>>> import numpy as np
>>> np.set_printoptions(precision=1, suppress=True, linewidth=160)
>>> arr = np.loadtxt("m.csv", delimiter=",")
>>> arr
array([[-0.1,  3.2, -6.5,  6.9],
       [ 7.4,  4.1, -0.2, -5.3],
       [-4.8, -5.7,  6.1, -2.8],
       [-4.6, -0.3, -4.2,  7.8],
       [ 2.3, -1.7,  5.7, -7.7],
       [ 0.7,  3.8, -6.6,  6.4],
       [ 7. ,  3.2,  1.1, -6.3],
       [-3. , -5. ,  6.6, -4.7],
       [-7.3, -3.9, -0.1,  5.6],
       [-3.7,  0.4, -4.9,  7.9],
       [-5.9, -1.8, -2.8,  7.3],
       [ 5.8,  1.6,  3. , -7.4],
       [-6.8, -5.9,  4.4,  0.5],
       [-4.3, -5.5,  6.3, -3.4],
       [ 7.4,  5.5, -2.9, -2.5],
       [ 2.4, -1.6,  5.7, -7.7],
       [-3.7, -5.3,  6.5, -4. ],
       [ 1.5, -2.2,  6. , -7.5],
       [-6. , -1.9, -2.7,  7.3],
       [-6.8, -5.9,  4.3,  0.6],
       [-6.2, -5.9,  5.1, -0.7],
       [ 7.6,  5.2, -2.1, -3.4],
       [ 6.2,  5.9, -5.1,  0.8],
       [-6.6, -2.7, -1.7,  6.7],
       [ 6.1,  2. ,  2.5, -7.2],
       [-6.8, -5.9,  4.3,  0.5],
       [ 6.1,  5.9, -5.2,  0.9],
       [ 5. ,  5.7, -6. ,  2.5],
       [ 1.9,  4.5, -6.7,  5.6]])
>>> out = arr / np.linalg.norm(arr, axis=1, keepdims=True)
>>> G = out @ out.T
>>> G[3].round(1) + 0
array([ 0.8, -0.8, -0.2,  1. , -0.9,  0.7, -0.9, -0.5,  0.8,  1. ,  1. , -1. ,  0.2, -0.3, -0.4, -0.9, -0.4, -0.9,  1. ,  0.2,  0. , -0.5,  0. ,  0.9, -1. ,
        0.2,  0. ,  0.2,  0.6])
>>> round(float(np.degrees(np.arccos(np.clip(G[3, 5], -1, 1)))), 1)
42.5
